>>> import numpy as np
>>> np.set_printoptions(precision=3, suppress=True, linewidth=160, legacy="1.25")
>>> rd = lambda a: np.round(a, 3) + 0
>>> W0 = np.loadtxt("sample6.csv", delimiter=",")
>>> W0
array([[ 2., -2., -4.,  0.],
       [ 0.,  0.,  0.,  0.],
       [ 0.,  0., -2.,  0.],
       [ 0.,  0., -2.,  0.]])
>>> r = np.linalg.matrix_rank(W0)
>>> r
2
>>> ns = np.linalg.svd(W0)[2][r:].T
>>> rd(W0 @ ns)
array([[0., 0.],
       [0., 0.],
       [0., 0.],
       [0., 0.]])
>>> [int(np.linalg.matrix_rank(np.delete(W0, i, axis=0))) for i in range(4)]
[1, 2, 2, 2]
>>> blk = np.stack([W0, 5 * W0, W0[::-1]])
>>> np.linalg.matrix_rank(blk.reshape(3, -1))
2
>>> rd(np.linalg.det(blk))
array([0., 0., 0.])
>>> np.einsum("bij,cij->bc", blk, blk)
array([[ 32., 160.,  16.],
       [160., 800.,  80.],
       [ 16.,  80.,  32.]])
>>> (blk @ W0.T).shape
(3, 4, 4)
>>> proj = np.triu(np.array([[-1, -2, 3, 1], [-2, -2, 1, 3], [1, -2, 1, 3], [-3, -1, 2, 1]]), 1) + np.eye(4)
>>> Y = proj @ W0 @ np.linalg.inv(proj)
>>> Y
array([[  2.,   2., -20.,  52.],
       [  0.,   0.,  -8.,  24.],
       [  0.,   0.,  -8.,  24.],
       [  0.,   0.,  -2.,   6.]])
>>> rd(np.poly(Y))
array([ 1.,  0., -4.,  0.,  0.])
>>> np.trace(Y), np.trace(W0)
(0.0, 0.0)
>>> np.linalg.matrix_rank(Y)
2
>>> feats = np.vander(np.arange(5) - 3, 4, increasing=True)
>>> feats
array([[  1,  -3,   9, -27],
       [  1,  -2,   4,  -8],
       [  1,  -1,   1,  -1],
       [  1,   0,   0,   0],
       [  1,   1,   1,   1]])
>>> blk = np.stack([feats, -2 * feats, feats[::-1]])
>>> blk.shape
(3, 5, 4)
>>> (blk @ feats.T).shape
(3, 5, 5)
>>> np.linalg.matrix_rank(blk.reshape(3, -1))
2
>>> blk.sum(axis=0)
array([[  0,   4,  -8,  28],
       [  0,   2,  -4,   8],
       [  0,   0,   0,   0],
       [  0,  -2,   4,  -8],
       [  0,  -4,   8, -28]])
>>> np.linalg.matrix_rank(blk)
array([4, 4, 4])
>>> rd(np.linalg.norm(blk, axis=(1, 2)))
array([30.232, 60.465, 30.232])
>>> proj = feats @ np.linalg.solve(feats.T @ feats, feats.T)
>>> np.linalg.matrix_rank(np.eye(5) - proj)
1
>>> rd(np.linalg.eigvalsh(proj))
array([0., 1., 1., 1., 1.])
>>> rd((np.eye(5) - proj) @ feats)
array([[0., 0., 0., 0.],
       [0., 0., 0., 0.],
       [0., 0., 0., 0.],
       [0., 0., 0., 0.],
       [0., 0., 0., 0.]])
>>> np.trace(proj)
4.0
>>> rd(proj @ feats[:, 0])
array([1., 1., 1., 1., 1.])
>>> O, R = np.linalg.qr(feats)
>>> O.shape, R.shape
((5, 4), (4, 4))
>>> rd(R)
array([[ -2.236,   2.236,  -6.708,  15.652],
       [  0.   ,   3.162,  -6.325,  20.239],
       [  0.   ,   0.   ,   3.742, -11.225],
       [  0.   ,   0.   ,   0.   ,   3.795]])
>>> x = np.array([-2, 0, 2, -1])
>>> target = feats @ x
>>> target
array([43, 14,  1, -2, -1])
>>> rd(np.linalg.solve(feats.T @ feats, feats.T @ target))
array([-2.,  0.,  2., -1.])
>>> rng = np.random.default_rng(47)
>>> target = target + 0.1 * rng.normal(size=5)
>>> rd(target)
array([42.933, 14.01 ,  0.81 , -2.194, -1.141])
>>> c, *_ = np.linalg.lstsq(feats, target)
>>> rd(c)
array([-2.229, -0.025,  2.094, -0.972])
>>> rd(np.linalg.norm(target - feats @ c))
0.073
>>> rd(feats.T @ (target - feats @ c))
array([0., 0., 0., 0.])
>>> c.round()
array([-2., -0.,  2., -1.])
>>> [round(float(np.linalg.norm(np.linalg.solve(feats.T @ feats + lam * np.eye(4), feats.T @ target))), 2) for lam in (0, 1, 10, 100)]
[3.21, 1.95, 1.51, 1.35]
>>> Y = feats + rng.integers(-2, 3, (5, 1)) @ rng.integers(-2, 3, (1, 4))
>>> Y
array([[ -1,  -1,   9, -27],
       [ -1,   0,   4,  -8],
       [  5,  -5,   1,  -1],
       [ -1,   2,   0,   0],
       [  1,   1,   1,   1]])
>>> rd(np.linalg.svd(Y - feats, compute_uv=False))
array([7.483, 0.   , 0.   , 0.   ])
>>> Y - feats
array([[-2,  2,  0,  0],
       [-2,  2,  0,  0],
       [ 4, -4,  0,  0],
       [-2,  2,  0,  0],
       [ 0,  0,  0,  0]])
>>> Y = np.array([[1, 1], [1, -1]])
>>> mat = np.kron(Y, np.kron(Y, Y))[rng.permutation(8)][:6]
>>> mat
array([[ 1, -1,  1, -1,  1, -1,  1, -1],
       [ 1,  1, -1, -1,  1,  1, -1, -1],
       [ 1,  1,  1,  1, -1, -1, -1, -1],
       [ 1,  1,  1,  1,  1,  1,  1,  1],
       [ 1,  1, -1, -1, -1, -1,  1,  1],
       [ 1, -1, -1,  1, -1,  1,  1, -1]])
>>> Y = mat[0, 0] * mat[1:] - np.outer(mat[1:, 0], mat[0])
>>> Y
array([[ 0,  2, -2,  0,  0,  2, -2,  0],
       [ 0,  2,  0,  2, -2,  0, -2,  0],
       [ 0,  2,  0,  2,  0,  2,  0,  2],
       [ 0,  2, -2,  0, -2,  0,  0,  2],
       [ 0,  0, -2,  2, -2,  2,  0,  0]])
>>> np.linalg.matrix_rank(Y), np.linalg.matrix_rank(mat)
(5, 6)
>>> np.flatnonzero(~Y.round(6).any(axis=1))
array([], dtype=int64)
>>> w1 = np.array([[1, 0, -2],
...     [0, 1, 2],
...     [2, -1, 0],
...     [1, 2, -2],
...     [0, -2, 1],
...     [0, -1, 1],
...     [2, 2, 1],
...     [-1, 2, 1]])
>>> c = np.array([3, 2, 0])
>>> hid = np.maximum(mat @ w1 + c, 0)
>>> hid
array([[8, 0, 0],
       [0, 0, 2],
       [6, 3, 0],
       [8, 5, 2],
       [2, 9, 2],
       [6, 5, 0]])
>>> (hid > 0).astype(int)
array([[1, 0, 0],
       [0, 0, 1],
       [1, 1, 0],
       [1, 1, 1],
       [1, 1, 1],
       [1, 1, 0]])
>>> basis = np.array([[1, 0, 0], [-1, -3, -3], [0, -3, 3]])
>>> hid @ basis
array([[  8,   0,   0],
       [  0,  -6,   6],
       [  3,  -9,  -9],
       [  3, -21,  -9],
       [ -7, -33, -21],
       [  1, -15, -15]])
>>> (hid @ basis).round(6).argmax(axis=1)
array([0, 2, 0, 0, 0, 0])
>>> w1 @ basis
array([[  1,   6,  -6],
       [ -1,  -9,   3],
       [  3,   3,   3],
       [ -1,   0, -12],
       [  2,   3,   9],
       [  1,   0,   6],
       [  0,  -9,  -3],
       [ -3,  -9,  -3]])
>>> r0 = np.array([0, 3, 0])
>>> np.correlate(mat[5], mat[1], "full")
array([-1,  0,  3,  0, -3,  0,  1,  0,  1,  0, -3,  0,  3,  0, -1])
>>> np.array([np.convolve(row, r0, "same") for row in mat])
array([[ 3, -3,  3, -3,  3, -3,  3, -3],
       [ 3,  3, -3, -3,  3,  3, -3, -3],
       [ 3,  3,  3,  3, -3, -3, -3, -3],
       [ 3,  3,  3,  3,  3,  3,  3,  3],
       [ 3,  3, -3, -3, -3, -3,  3,  3],
       [ 3, -3, -3,  3, -3,  3,  3, -3]])
>>> Y = mat + rng.integers(-2, 3, (6, 1)) @ rng.integers(-2, 3, (1, 8))
>>> Y
array([[-1, -3,  1,  1, -3,  3,  1, -5],
       [-1, -1, -1,  1, -3,  5, -1, -5],
       [ 3,  3,  1, -1,  3, -5, -1,  3],
       [ 0,  0,  1,  2, -1,  3,  1, -1],
       [ 2,  2, -1, -2,  1, -3,  1,  3],
       [ 1, -1, -1,  1, -1,  1,  1, -1]])
>>> Y - mat
array([[-2, -2,  0,  2, -4,  4,  0, -4],
       [-2, -2,  0,  2, -4,  4,  0, -4],
       [ 2,  2,  0, -2,  4, -4,  0,  4],
       [-1, -1,  0,  1, -2,  2,  0, -2],
       [ 1,  1,  0, -1,  2, -2,  0,  2],
       [ 0,  0,  0,  0,  0,  0,  0,  0]])
>>> np.abs(Y - mat).sum(axis=1)
array([18, 18, 18,  9,  9,  0])
